% ipython --no-banner

In [1]: import numpy as np

In [2]: np.set_printoptions(precision=2, suppress=True, linewidth=120, legacy="1.25")

In [3]: X = np.load("run15.npy")

In [4]: print(X)
[[9 5 7 2 9]
 [9 9 5 7 2]
 [2 9 9 5 7]
 [7 2 9 9 5]
 [5 7 2 9 9]]

In [5]: rng = np.random.default_rng(48)

In [6]: labels = rng.permutation(5)

In [7]: print(labels)
[2 4 3 0 1]

In [8]: Y = X[labels][:, labels]

In [9]: print(np.diag(Y))
[9 9 9 9 9]

In [10]: print(np.trace(Y))
45

In [11]: feats = np.load("mat.npy")

In [12]: print(feats)
[[ 0.45  0.65 -0.61 -0.04]
 [ 0.36  0.48  0.78 -0.17]
 [ 0.53 -0.49 -0.09 -0.68]
 [-0.62  0.32 -0.07 -0.71]]

In [13]: labels = rng.permutation(4)

In [14]: Y = feats[:, labels] * rng.choice([-1, 1], 4)

In [15]: print(Y)
[[-0.04  0.45  0.65 -0.61]
 [-0.17  0.36  0.48  0.78]
 [-0.68  0.53 -0.49 -0.09]
 [-0.71 -0.62  0.32 -0.07]]

In [16]: Uu, _, Vh = np.linalg.svd(feats.T @ Y)

In [17]: print(np.round(np.linalg.lstsq(feats, Y)[0], 2) + 0)
[[0. 1. 0. 0.]
 [0. 0. 1. 0.]
 [0. 0. 0. 1.]
 [1. 0. 0. 0.]]

In [18]: print(np.linalg.svd(feats, compute_uv=False))
[1. 1. 1. 1.]

In [19]: print(np.round(feats @ feats.T, 2) + 0)
[[1. 0. 0. 0.]
 [0. 1. 0. 0.]
 [0. 0. 1. 0.]
 [0. 0. 0. 1.]]

In [20]: print(np.round(feats[:, 1] @ feats[:, 0], 2))
-0.0

In [21]: data = np.load("block17.npy")

In [22]: print(data)
[[ 16.    0.6   1.8   1. ]
 [ 14.    1.4   0.8  -0.1]
 [ 22.   -0.7   0.    0.7]
 [ -8.    0.2   0.9  -0.3]
 [ 16.    0.8  -1.6   0.6]
 [ -2.    1.3  -2.1  -0.1]
 [  2.   -0.5   0.8  -1. ]
 [-46.   -1.4  -0.4   1.6]]

In [23]: Uu, s, Vh = np.linalg.svd(data)

In [24]: print(s)
[58.16  3.58  2.38  2.02]

In [25]: Y = Uu[:, :1] @ np.diag(s[:1]) @ Vh[:1]

In [26]: print(round(np.abs(data - Y).max(), 2))
2.08

In [27]: print(np.linalg.matrix_rank(Y))
1

In [28]: print(round(np.linalg.norm(data - Y) / np.linalg.norm(data), 2))
0.08

In [29]: f, v = data[0], data[2]

In [30]: print(f @ f)
260.6

In [31]: print(f @ v)
352.28

In [32]: pr = (f @ v) / (f @ f) * f

In [33]: print(np.round((v - pr) @ f, 2))
0.0

In [34]: print(pr)
[21.63  0.81  2.43  1.35]

In [35]: print(v - pr)
[ 0.37 -1.51 -2.43 -0.65]

In [36]: print(np.linalg.matrix_rank(np.outer(f, v)))
1

In [37]: print(round(np.linalg.norm(f + v) ** 2 + np.linalg.norm(f - v) ** 2, 2))
1491.16

In [38]: A = np.load("layer8.npy")

In [39]: print(A)
[[0 1 0 0 0 1 0]
 [1 0 0 0 0 0 0]
 [0 0 0 0 0 0 1]
 [0 0 0 0 0 0 0]
 [0 0 0 0 0 0 1]
 [1 0 0 0 0 0 1]
 [0 0 1 0 1 1 0]]

In [40]: print(np.all(np.linalg.eigvalsh(A) > 0))
False

In [41]: print(round(np.linalg.eigvalsh(A).min(), 2))
-1.9

In [42]: print((np.linalg.matrix_power((A != 0) + (A.T != 0) + np.eye(7), 7) > 0).astype(int))
[[1 1 1 0 1 1 1]
 [1 1 1 0 1 1 1]
 [1 1 1 0 1 1 1]
 [0 0 0 1 0 0 0]
 [1 1 1 0 1 1 1]
 [1 1 1 0 1 1 1]
 [1 1 1 0 1 1 1]]

In [43]: print(np.sort(np.linalg.eigvals(A).real))
[-1.9  -1.18  0.    0.    0.    1.18  1.9 ]

In [44]: vec = np.array([5, 4, -3, -1, 0])

In [45]: y = X @ vec

In [46]: coef, lr = np.zeros(5), 1 / np.linalg.norm(X, 2) ** 2

In [47]: for i in range(60):
    ...:     coef -= lr * X.T @ (X @ coef - y)
    ...:     if i % 10 == 0: print(i, round(np.linalg.norm(X @ coef - y), 2))
    ...: 
0 40.93
10 27.55
20 18.64
30 12.67
40 8.64
50 5.9

In [48]: print(np.round(np.linalg.cond(X), 2))
5.24

In [49]: print(coef)
[ 4.58  3.73 -2.66 -0.68  0.04]

In [50]: evals, V = np.linalg.eigvalsh(A)
---------------------------------------------------------------------------
ValueError                                Traceback (most recent call last)
Cell In[50], line 1
----> 1 evals, V = np.linalg.eigvalsh(A)

ValueError: too many values to unpack (expected 2)

In [51]: evals, V = np.linalg.eigh(A)

In [52]: print(evals)
[-1.9  -1.18  0.    0.    0.    1.18  1.9 ]

In [53]: print(np.round(V @ np.diag(evals) @ V.T, 2) + 0)
[[0. 1. 0. 0. 0. 1. 0.]
 [1. 0. 0. 0. 0. 0. 0.]
 [0. 0. 0. 0. 0. 0. 1.]
 [0. 0. 0. 0. 0. 0. 0.]
 [0. 0. 0. 0. 0. 0. 1.]
 [1. 0. 0. 0. 0. 0. 1.]
 [0. 0. 1. 0. 1. 1. 0.]]

In [54]: print((evals > 1e-8).sum(), (evals < -1e-8).sum())
2 2

In [55]: print(evals.sum(), np.trace(A))
0.0 0

In [56]: print(np.round(np.linalg.svd(A, compute_uv=False), 2) + 0)
[1.9  1.9  1.18 1.18 0.   0.   0.  ]

In [57]: print(np.round(V.T @ V, 2) + 0)
[[1. 0. 0. 0. 0. 0. 0.]
 [0. 1. 0. 0. 0. 0. 0.]
 [0. 0. 1. 0. 0. 0. 0.]
 [0. 0. 0. 1. 0. 0. 0.]
 [0. 0. 0. 0. 1. 0. 0.]
 [0. 0. 0. 0. 0. 1. 0.]
 [0. 0. 0. 0. 0. 0. 1.]]

In [58]: print(np.linalg.eigvalsh(A + -3 * np.eye(7)))
[-4.9  -4.18 -3.   -3.   -3.   -1.82 -1.1 ]

In [59]: print(np.abs(V[:, -1]))
[0.37 0.2  0.32 0.   0.32 0.51 0.6 ]

In [60]: print(np.unique(evals.round(6) + 0, return_counts=True)[1])
[1 1 3 1 1]

In [61]: print(np.diff(A, axis=0))
[[ 1 -1  0  0  0 -1  0]
 [-1  0  0  0  0  0  1]
 [ 0  0  0  0  0  0 -1]
 [ 0  0  0  0  0  0  1]
 [ 1  0  0  0  0  0  0]
 [-1  0  1  0  1  1 -1]]

In [62]: print(A.mean(axis=0))
[0.29 0.14 0.14 0.   0.14 0.29 0.43]

In [63]: print(np.linalg.matrix_rank(A))
4

In [64]: print(A.sum(axis=0))
[2 1 1 0 1 2 3]

In [65]: np.linalg.rank(A)
---------------------------------------------------------------------------
AttributeError                            Traceback (most recent call last)
Cell In[65], line 1
----> 1 np.linalg.rank(A)

AttributeError: module 'numpy.linalg' has no attribute 'rank'

In [66]: J = np.load("sample14.npy")

In [67]: print(J)
[[ -6  -1  -2]
 [ -1   0   3]
 [ -2   3 -10]]

In [68]: print(np.sort(np.abs(np.linalg.eigvals(J))))
[ 1.15  5.79 11.36]

In [69]: print((J - J.T) / 2)
[[0. 0. 0.]
 [0. 0. 0.]
 [0. 0. 0.]]

In [70]: print(np.allclose(J @ J.T, J.T @ J))
True
